% ipython --no-banner

In [1]: import numpy as np

In [2]: from numpy import linalg as LA

In [3]: np.set_printoptions(precision=3, suppress=True, linewidth=160)

In [4]: q, _ = LA.qr(np.array([[1.4, -0.1], [2.6, -1.9], [-0.5, 1.6]]))

In [5]: A = q @ q.T

In [6]: A
Out[6]: 
array([[ 0.506,  0.337,  0.369],
       [ 0.337,  0.77 , -0.252],
       [ 0.369, -0.252,  0.724]])

In [7]: r0 = np.array([8, 9])

In [8]: np.array([np.convolve(row, r0, "same") for row in A])
Out[8]: 
array([[4.048, 7.25 , 5.988],
       [2.696, 9.194, 4.915],
       [2.955, 1.308, 3.523]])

In [9]: np.cross(A[1, :3], A[0, :3])
Out[9]: array([ 0.369, -0.252, -0.276])

In [10]: rng = np.random.default_rng(141625)

In [11]: A2 = A + rng.integers(-2, 3, (3, 2)) @ rng.integers(-2, 3, (2, 3))

In [12]: A2
Out[12]: 
array([[ 2.506,  3.337,  6.369],
       [ 0.337,  0.77 , -0.252],
       [-0.631, -1.252, -1.276]])

In [13]: LA.matrix_rank(A2 - A, tol=1e-8)
Out[13]: np.int64(2)

In [14]: A2 - A
Out[14]: 
array([[ 2.,  3.,  6.],
       [ 0.,  0.,  0.],
       [-1., -1., -2.]])

In [15]: K = np.load("w.npy")

In [16]: K
Out[16]: 
array([[0.4  , 0.2  , 0.2  , 0.   , 0.2  ],
       [0.   , 0.667, 0.333, 0.   , 0.   ],
       [0.   , 0.   , 0.667, 0.333, 0.   ],
       [0.   , 0.   , 0.   , 0.5  , 0.5  ],
       [0.333, 0.   , 0.   , 0.   , 0.667]])

In [17]: x0 = np.array([1, 3, 1, 3, 3])

In [18]: a = np.maximum(K @ x0, 0)

In [19]: np.flatnonzero(a > 1e-9)
Out[19]: array([0, 1, 2, 3, 4])

In [20]: K.T @ a
Out[20]: array([1.497, 1.917, 2.248, 2.055, 3.417])

In [21]: a
Out[21]: array([1.8  , 2.334, 1.666, 3.   , 2.334])

In [22]: np.maximum(K @ x0, 0) - np.maximum(-K @ x0, 0)
Out[22]: array([1.8  , 2.334, 1.666, 3.   , 2.334])

In [23]: np.maximum(K @ (3 * x0), 0)
Out[23]: array([5.4  , 7.002, 4.998, 9.   , 7.002])

In [24]: E = np.load("mat.npy")

In [25]: E
Out[25]: 
array([[11.791, 11.921, -3.978, -8.432,  4.012],
       [ 2.228,  1.718,  1.138, -1.188, -0.254],
       [ 1.096,  2.998, -2.13 , -5.177,  5.208],
       [ 0.644,  0.964,  8.177,  0.915, -2.995]])

In [26]: A2 = E / np.sqrt((E ** 2).mean(axis=1, keepdims=True))

In [27]: LA.norm(A2, axis=1)
Out[27]: array([2.236, 2.236, 2.236, 2.236])

In [28]: LA.matrix_rank(A2) == LA.matrix_rank(E)
Out[28]: np.True_

In [29]: r0, v = E[1], E[3]

In [30]: np.round(r0 @ r0, 3)
Out[30]: np.float64(10.686)

In [31]: pr = (r0 @ v) / (r0 @ r0) * r0

In [32]: (v - pr) @ r0
Out[32]: np.float64(0.0)

In [33]: LA.matrix_rank(E, rtol=0.1)
Out[33]: np.int64(3)

In [34]: [round(float(x), 3) for x in LA.svd(E, compute_uv=False)[:3]]
Out[34]: [20.895, 9.277, 4.32]

In [35]: np.argsort(-LA.norm(E, axis=0).round(6), kind="stable")[:3]
Out[35]: array([1, 0, 3])

In [36]: round(LA.norm(E, 2) / LA.norm(E), 3)
Out[36]: np.float64(0.898)

In [37]: A2 = np.array([[1, 1, 1], [2, 2, 2], [0, 0, 2], [0, 2, 2], [0, 0, 0]])

In [38]: np.vstack([E, A2.T]).shape
Out[38]: (7, 5)

In [39]: LA.matrix_rank(E @ A2)
Out[39]: np.int64(3)

In [40]: x0 = np.array([0, 0, 3, 0, 2])

In [41]: E @ x0
Out[41]: array([-3.91 ,  2.906,  4.026, 18.541])

In [42]: E @ np.ones(5)
Out[42]: array([15.314,  3.642,  1.995,  7.705])

In [43]: (E * x0).sum(axis=1)
Out[43]: array([-3.91 ,  2.906,  4.026, 18.541])

In [44]: E @ (2 * x0)
Out[44]: array([-7.82 ,  5.812,  8.052, 37.082])

In [45]: E * x0
Out[45]: 
array([[  0.   ,   0.   , -11.934,  -0.   ,   8.024],
       [  0.   ,   0.   ,   3.414,  -0.   ,  -0.508],
       [  0.   ,   0.   ,  -6.39 ,  -0.   ,  10.416],
       [  0.   ,   0.   ,  24.531,   0.   ,  -5.99 ]])

In [46]: np.sign((E @ x0).round(6))
Out[46]: array([-1.,  1.,  1.,  1.])

In [47]: W0 = np.loadtxt("arr.csv", delimiter=",")

In [48]: W0
Out[48]: 
array([[-0.1  , -0.544, -0.781, -0.283, -0.067],
       [ 0.201, -0.637,  0.432, -0.175,  0.581],
       [-0.15 ,  0.309, -0.388,  0.344,  0.783],
       [ 0.752,  0.368, -0.183, -0.5  ,  0.129],
       [-0.602,  0.261,  0.143, -0.722,  0.17 ]])

In [49]: LA.pinv(W0)
Out[49]: 
array([[-0.1  ,  0.201, -0.15 ,  0.752, -0.602],
       [-0.544, -0.637,  0.309,  0.368,  0.261],
       [-0.781,  0.432, -0.388, -0.183,  0.143],
       [-0.283, -0.175,  0.344, -0.5  , -0.722],
       [-0.067,  0.581,  0.783,  0.129,  0.17 ]])

In [50]: LA.svd(W0, compute_uv=False)
Out[50]: array([1., 1., 1., 1., 1.])

In [51]: W0.sum(axis=0)
Out[51]: array([ 0.1  , -0.243, -0.777, -1.335,  1.595])

In [52]: np.unravel_index(np.abs(W0).argmax(), W0.shape)
Out[52]: (np.int64(2), np.int64(4))

In [53]: LA.matrix_rank(W0)
Out[53]: np.int64(5)

In [54]: LA.svd(W0, compute_uv=False)
Out[54]: array([1., 1., 1., 1., 1.])

In [55]: np.round(np.abs(W0).max(), 3)
Out[55]: np.float64(0.783)

In [56]: W0.sum(axis=1)
Out[56]: array([-1.775,  0.401,  0.898,  0.566, -0.75 ])

In [57]: A2 = np.array([[3, 2, 1], [2, 3, 2]])

In [58]: Z = np.kron(A2, W0)

In [59]: round(float(LA.norm(Z, 2)), 3), np.round(LA.norm(A2, 2) * LA.norm(W0, 2), 3)
Out[59]: (5.439, np.float64(5.439))

In [60]: labels = rng.permutation(5)

In [61]: labels
Out[61]: array([2, 0, 3, 4, 1])

In [62]: A2 = W0[labels][:, labels]

In [63]: np.sort(np.abs(LA.eigvals(A2)))
Out[63]: array([1., 1., 1., 1., 1.])

In [64]: np.diag(A2)
Out[64]: array([-0.388, -0.1  , -0.5  ,  0.17 , -0.637])

In [65]: data = np.loadtxt("dump.csv", delimiter=",")

In [66]: data
Out[66]: 
array([[9., 9., 9., 9.],
       [9., 5., 9., 5.],
       [9., 9., 9., 9.],
       [9., 5., 9., 5.]])

In [67]: left, sv, vt = LA.svd(data)

In [68]: np.argmax(sv[:-1] / (sv[1:] + 1e-6)) + 1
Out[68]: np.int64(2)

In [69]: A2 = left[:, :2] @ np.diag(sv[:2]) @ vt[:2]

In [70]: np.round(np.abs(data - A2).max(), 3)
Out[70]: np.float64(0.0)

In [71]: LA.matrix_rank(A2)
Out[71]: np.int64(2)

In [72]: np.round(LA.norm(data - A2, 2), 3), round(sv[2], 3)
Out[72]: (np.float64(0.0), np.float64(0.0))

In [73]: round(LA.norm(data - A2) / LA.norm(data), 3)
Out[73]: np.float64(0.0)

In [74]: F = np.load("x.npy")

In [75]: F
Out[75]: 
array([[ 0, -1,  2,  3],
       [ 0,  0,  1, -2],
       [ 0,  0,  0,  2],
       [ 0,  0,  0,  0]])

In [76]: np.abs(F).max()
Out[76]: np.int64(3)

In [77]: F[4]
Traceback (most recent call last):
  Cell In[77], line 1
    F[4]
IndexError: index 4 is out of bounds for axis 0 with size 4


In [78]: F.mean(axis=0)
Out[78]: array([ 0.  , -0.25,  0.75,  0.75])

In [79]: LA.rank(F)
Traceback (most recent call last):
  Cell In[79], line 1
    LA.rank(F)
AttributeError: module 'numpy.linalg' has no attribute 'rank'


In [80]: F - F[0]
Out[80]: 
array([[ 0,  0,  0,  0],
       [ 0,  1, -1, -5],
       [ 0,  1, -2, -1],
       [ 0,  1, -2, -3]])

In [81]: LA.matrix_rank(F)
Out[81]: np.int64(3)
